% ipython --no-banner

In [1]: import numpy as np

In [2]: np.set_printoptions(suppress=True, linewidth=120)

In [3]: J = np.loadtxt("arr.csv", delimiter=",")

In [4]: J
Out[4]: 
array([[0., 1., 0., 0.],
       [1., 0., 0., 0.],
       [0., 0., 1., 0.],
       [0., 0., 0., 1.]])

In [5]: J.T @ J
Out[5]: 
array([[1., 0., 0., 0.],
       [0., 1., 0., 0.],
       [0., 0., 1., 0.],
       [0., 0., 0., 1.]])

In [6]: np.round(np.linalg.norm(J, axis=0), 2)
Out[6]: array([1., 1., 1., 1.])

In [7]: [round(float(np.linalg.det(J[:i, :i])), 2) + 0 for i in range(1, 5)]
Out[7]: [0.0, -1.0, -1.0, -1.0]

In [8]: np.round(np.linalg.eigvalsh(J).min(), 2)
Out[8]: np.float64(-1.0)

In [9]: evals, evecs = np.linalg.eigh(J)

In [10]: x0 = np.array([-1, -4, 5, 3])

In [11]: np.round(evecs * np.maximum(evals, 0) @ evecs.T, 2)
Out[11]: 
array([[0.5, 0.5, 0. , 0. ],
       [0.5, 0.5, 0. , 0. ],
       [0. , 0. , 1. , 0. ],
       [0. , 0. , 0. , 1. ]])

In [12]: x0 @ J @ x0
Out[12]: np.float64(42.0)

In [13]: np.round(evecs * np.abs(evals) @ evecs.T, 2) + 0
Out[13]: 
array([[1., 0., 0., 0.],
       [0., 1., 0., 0.],
       [0., 0., 1., 0.],
       [0., 0., 0., 1.]])

In [14]: x0 = np.array([1, 2, 1, 1])

In [15]: np.round(np.linalg.inv(J), 2)
Out[15]: 
array([[0., 1., 0., 0.],
       [1., 0., 0., 0.],
       [0., 0., 1., 0.],
       [0., 0., 0., 1.]])

In [16]: np.round(np.sort(np.abs(np.degrees(np.angle(np.linalg.eigvals(J))))), 2)
Out[16]: array([  0.,   0.,   0., 180.])

In [17]: out = np.linalg.invert(J)
---------------------------------------------------------------------------
AttributeError                            Traceback (most recent call last)
Cell In[17], line 1
----> 1 out = np.linalg.invert(J)

AttributeError: module 'numpy.linalg' has no attribute 'invert'

In [18]: out = np.linalg.inv(J)

In [19]: round(np.linalg.slogdet(J)[0], 2)
Out[19]: np.float64(-1.0)

In [20]: np.allclose(out, J.T)
Out[20]: True

In [21]: (np.abs(out) > 1e-9).astype(int)
Out[21]: 
array([[0, 1, 0, 0],
       [1, 0, 0, 0],
       [0, 0, 1, 0],
       [0, 0, 0, 1]])

In [22]: q, _ = np.linalg.qr(np.array([[1.0], [-0.8]]))

In [23]: F = q @ q.T

In [24]: F.round(2)
Out[24]: 
array([[ 0.61, -0.49],
       [-0.49,  0.39]])

In [25]: # rank 1

In [26]: out = np.array([[-5, 2], [8, -3]])

In [27]: W2 = np.kron(out, F)

In [28]: W2.shape
Out[28]: (4, 4)

In [29]: round(np.linalg.norm(W2, 2), 2), np.round(np.linalg.norm(out, 2) * np.linalg.norm(F, 2), 2)
Out[29]: (np.float64(10.1), np.float64(10.1))

In [30]: np.linalg.matrix_rank(W2)
Out[30]: np.int64(2)

In [31]: mat = np.loadtxt("out17.csv", delimiter=",")

In [32]: mat
Out[32]: 
array([[ 1., -2.,  0.,  0.],
       [-2.,  2., -2.,  0.],
       [ 0., -2., -1., -2.],
       [ 0.,  0., -2., -1.]])

In [33]: # symmetric

In [34]: evals, evecs = np.linalg.eigh(mat)

In [35]: x0 = np.array([8, 7, 9, 3])

In [36]: np.round(evecs * np.abs(evals) @ evecs.T, 2)
Out[36]: 
array([[ 1.7 , -1.22,  0.8 ,  0.1 ],
       [-1.22,  3.1 , -0.32,  0.9 ],
       [ 0.8 , -0.32,  2.72,  0.93],
       [ 0.1 ,  0.9 ,  0.93,  1.82]])

In [37]: np.abs(mat).sum(axis=1).max(), np.round(np.abs(evals).max(), 2)
Out[37]: (np.float64(6.0), np.float64(4.17))

In [38]: np.round(np.linalg.eigvalsh(mat[1:, 1:]), 2)
Out[38]: array([-3.4 ,  0.18,  3.22])

In [39]: arr = 2 * np.eye(4) + np.ones((4, 4))

In [40]: arr
Out[40]: 
array([[3., 1., 1., 1.],
       [1., 3., 1., 1.],
       [1., 1., 3., 1.],
       [1., 1., 1., 3.]])

In [41]: def softmax(z):
    ...:     e = np.exp(z - z.max(axis=-1, keepdims=True))
    ...:     return e / e.sum(axis=-1, keepdims=True)
    ...: 

In [42]: np.round(softmax(10 * arr[1]), 2) + 0
Out[42]: array([0., 1., 0., 0.])

In [43]: np.round(softmax(arr[1]), 2)
Out[43]: array([0.1 , 0.71, 0.1 , 0.1 ])

In [44]: scores = arr @ arr.T / np.sqrt(4)

In [45]: np.round(softmax(scores), 2)
Out[45]: 
array([[0.71, 0.1 , 0.1 , 0.1 ],
       [0.1 , 0.71, 0.1 , 0.1 ],
       [0.1 , 0.1 , 0.71, 0.1 ],
       [0.1 , 0.1 , 0.1 , 0.71]])

In [46]: evals, evecs = np.linalg.eigh(arr)

In [47]: x0 = np.array([0, -3, 4, 2])

In [48]: round(float(x0 @ arr @ x0 / (x0 @ x0)), 2), np.round(evals[0], 2), round(float(evals[-1]), 2)
Out[48]: (2.31, np.float64(2.0), 6.0)

In [49]: (np.sign(evecs[:, -1].round(6)) == np.sign(evecs[0, -1].round(6))).astype(int)
Out[49]: array([1, 1, 1, 1])

In [50]: np.abs(arr).sum(axis=1).max(), round(np.abs(evals).max(), 2)
Out[50]: (np.float64(6.0), np.float64(6.0))

In [51]: np.round(evecs * np.maximum(evals, 0) @ evecs.T, 2)
Out[51]: 
array([[3., 1., 1., 1.],
       [1., 3., 1., 1.],
       [1., 1., 3., 1.],
       [1., 1., 1., 3.]])

In [52]: x0 = np.array([3, 2, 1, 2])

In [53]: a = np.maximum(arr @ x0, 0)

In [54]: np.round(np.tanh(arr @ x0), 2)
Out[54]: array([1., 1., 1., 1.])

In [55]: arr * (a > 1e-9)[:, None]
Out[55]: 
array([[3., 1., 1., 1.],
       [1., 3., 1., 1.],
       [1., 1., 3., 1.],
       [1., 1., 1., 3.]])

In [56]: a
Out[56]: array([14., 12., 10., 12.])

In [57]: np.flatnonzero(a > 1e-9)
Out[57]: array([0, 1, 2, 3])

In [58]: arr.T @ a
Out[58]: array([76., 72., 68., 72.])

In [59]: np.round(np.linalg.eigvals(arr).sum().real, 2)
Out[59]: np.float64(12.0)

In [60]: round(float(np.linalg.det(arr[::-1])), 2)
Out[60]: 48.0

In [61]: np.round(np.linalg.det(arr.T), 2)
Out[61]: np.float64(48.0)

In [62]: evals, evecs = np.linalg.eigh(arr)

In [63]: np.round(evecs @ np.diag(evals) @ evecs.T, 2)
Out[63]: 
array([[3., 1., 1., 1.],
       [1., 3., 1., 1.],
       [1., 1., 3., 1.],
       [1., 1., 1., 3.]])

In [64]: np.round(np.linalg.eigvalsh(arr @ arr), 2)
Out[64]: array([ 4.,  4.,  4., 36.])

In [65]: np.abs(evecs[:, -1]).round(6).argmax()
Out[65]: np.int64(0)

In [66]: evals.round(2)
Out[66]: array([2., 2., 2., 6.])

In [67]: np.round(evecs.T @ arr @ evecs, 2) + 0
Out[67]: 
array([[2., 0., 0., 0.],
       [0., 2., 0., 0.],
       [0., 0., 2., 0.],
       [0., 0., 0., 6.]])

In [68]: np.round(np.linalg.svd(arr, compute_uv=False), 2)
Out[68]: array([6., 2., 2., 2.])

In [69]: np.round(evecs.T @ evecs, 2) + 0
Out[69]: 
array([[1., 0., 0., 0.],
       [0., 1., 0., 0.],
       [0., 0., 1., 0.],
       [0., 0., 0., 1.]])

In [70]: np.round(evals.sum(), 2), np.trace(arr)
Out[70]: (np.float64(12.0), np.float64(12.0))

In [71]: (evals > 1e-8).sum(), (evals < -1e-8).sum()
Out[71]: (np.int64(4), np.int64(0))

In [72]: np.unique(evals.round(6) + 0, return_counts=True)[1]
Out[72]: array([3, 1])

In [73]: M = np.loadtxt("mat.csv", delimiter=",")

In [74]: M.round(2)
Out[74]: 
array([[ 0.21,  0.21, -0.35],
       [ 0.21,  0.21, -0.35],
       [-0.35, -0.35,  0.58]])

In [75]: # rank 1

In [76]: W1 = np.array([[3, -2, 1, -1, -3, 2], [-1, -1, -1, -3, 0, 0], [-2, 1, -1, 1, 3, -2]])

In [77]: beta = np.array([3, 2, 2, -3, -3, 1])

In [78]: act = np.maximum(M @ W1 + beta, 0)

In [79]: np.linalg.matrix_rank(act)
Out[79]: np.int64(2)

In [80]: W2 = np.array([[0, 1], [2, 2], [3, 2], [3, 2], [3, 0], [2, 1]])

In [81]: (act @ W2).round(6).argmax(axis=1)
Out[81]: array([0, 0, 0])

In [82]: W1 @ W2
Out[82]: 
array([[ -9,   1],
       [-14, -11],
       [  7,  -2]])

In [83]: x0 = np.ones(4)

In [84]: for _ in range(6):
    ...:     x0 = arr @ x0
    ...:     x0 /= np.linalg.norm(x0)
    ...:     print(round(x0 @ arr @ x0, 2))
    ...: 
6.0
6.0
6.0
6.0
6.0
6.0

In [85]: np.round(np.linalg.eigvalsh(arr)[-1], 2)
Out[85]: np.float64(6.0)

In [86]: x0
Out[86]: array([0.5, 0.5, 0.5, 0.5])

In [87]: np.round(np.diff(M, axis=0), 2)
Out[87]: 
array([[ 0.  ,  0.  ,  0.  ],
       [-0.56, -0.56,  0.93]])

In [88]: np.round(M - M[0], 2)
Out[88]: 
array([[ 0.  ,  0.  ,  0.  ],
       [ 0.  ,  0.  ,  0.  ],
       [-0.56, -0.56,  0.93]])

In [89]: M.shape
Out[89]: (3, 3)

In [90]: np.round(M.sum(axis=1), 2)
Out[90]: array([ 0.07,  0.07, -0.12])

In [91]: np.linalg.matrix_rank(M)
Out[91]: np.int64(1)

In [92]: np.count_nonzero(M)
Out[92]: np.int64(9)

In [93]: np.zeros(3, 3)
---------------------------------------------------------------------------
TypeError                                 Traceback (most recent call last)
Cell In[93], line 1
----> 1 np.zeros(3, 3)

TypeError: Cannot interpret '3' as a data type

In [94]: M[3]
---------------------------------------------------------------------------
IndexError                                Traceback (most recent call last)
Cell In[94], line 1
----> 1 M[3]

IndexError: index 3 is out of bounds for axis 0 with size 3

In [95]: W0 = np.load("dump.npy")

In [96]: W0
Out[96]: 
array([[ 1. ,  0.6,  1.6, -0.1],
       [ 3.1, -0.9,  0.8,  0.1],
       [ 0.4,  1.2,  0.1, -1.6]])

In [97]: u, v = W0[2], W0[0]

In [98]: u @ u
Out[98]: np.float64(4.17)

In [99]: np.round(u @ v, 2)
Out[99]: np.float64(1.44)

In [100]: p = (u @ v) / (u @ u) * u

In [101]: np.linalg.matrix_rank(np.outer(u, v))
Out[101]: np.int64(1)

In [102]: round((v - p) @ u, 2)
Out[102]: np.float64(-0.0)

In [103]: np.round(v - p, 2)
Out[103]: array([0.86, 0.19, 1.57, 0.45])

In [104]: X = np.load("sample6.npy")

In [105]: X
Out[105]: 
array([[ 2.05,  1.88,  0.27,  0.99, -0.81],
       [ 0.21,  1.49,  0.08,  1.91, -1.42],
       [-0.99,  0.44, -0.55,  1.14,  0.35],
       [ 0.27,  0.28,  0.13,  1.27,  0.46],
       [ 2.12,  1.74, -0.14,  0.47, -1.81]])

In [106]: u, v = X[4], X[1]

In [107]: round(float(u @ u), 2)
Out[107]: 11.04

In [108]: p = (u @ v) / (u @ u) * u

In [109]: round((v - p) @ u, 2)
Out[109]: np.float64(-0.0)

In [110]: np.linalg.matrix_rank(np.outer(u, v))
Out[110]: np.int64(1)

In [111]: K = np.array([[0, 0, 0, 1], [0, 0, 0, 0], [0, 0, 0, 0], [1, 0, 0, 0]])

In [112]: K
Out[112]: 
array([[0, 0, 0, 1],
       [0, 0, 0, 0],
       [0, 0, 0, 0],
       [1, 0, 0, 0]])

In [113]: # null space of dimension 2

In [114]: [round(float(np.linalg.det(K[:i, :i])), 2) + 0 for i in range(1, 5)]
Out[114]: [0.0, 0.0, 0.0, 0.0]

In [115]: np.all(np.linalg.eigvalsh(K) > 0)
Out[115]: np.False_

In [116]: round(np.linalg.eigvalsh(K).min(), 2)
Out[116]: np.float64(-1.0)

In [117]: try:
     ...:     np.linalg.cholesky(K)
     ...: except np.linalg.LinAlgError as e:
     ...:     print("failed:", e)
     ...: 
failed: Matrix is not positive definite

In [118]: np.linalg.cond(K) > 100
Out[118]: np.True_

In [119]: np.round(np.linalg.svd(K, compute_uv=False), 2)
Out[119]: array([1., 1., 0., 0.])

In [120]: K @ K.T
Out[120]: 
array([[1, 0, 0, 0],
       [0, 0, 0, 0],
       [0, 0, 0, 0],
       [0, 0, 0, 1]])

In [121]: np.round(np.linalg.norm(K, axis=0), 2)
Out[121]: array([1., 0., 0., 1.])

In [122]: K.T @ K
Out[122]: 
array([[1, 0, 0, 0],
       [0, 0, 0, 0],
       [0, 0, 0, 0],
       [0, 0, 0, 1]])

In [123]: K[:, 0] @ K[:, 1]
Out[123]: np.int64(0)
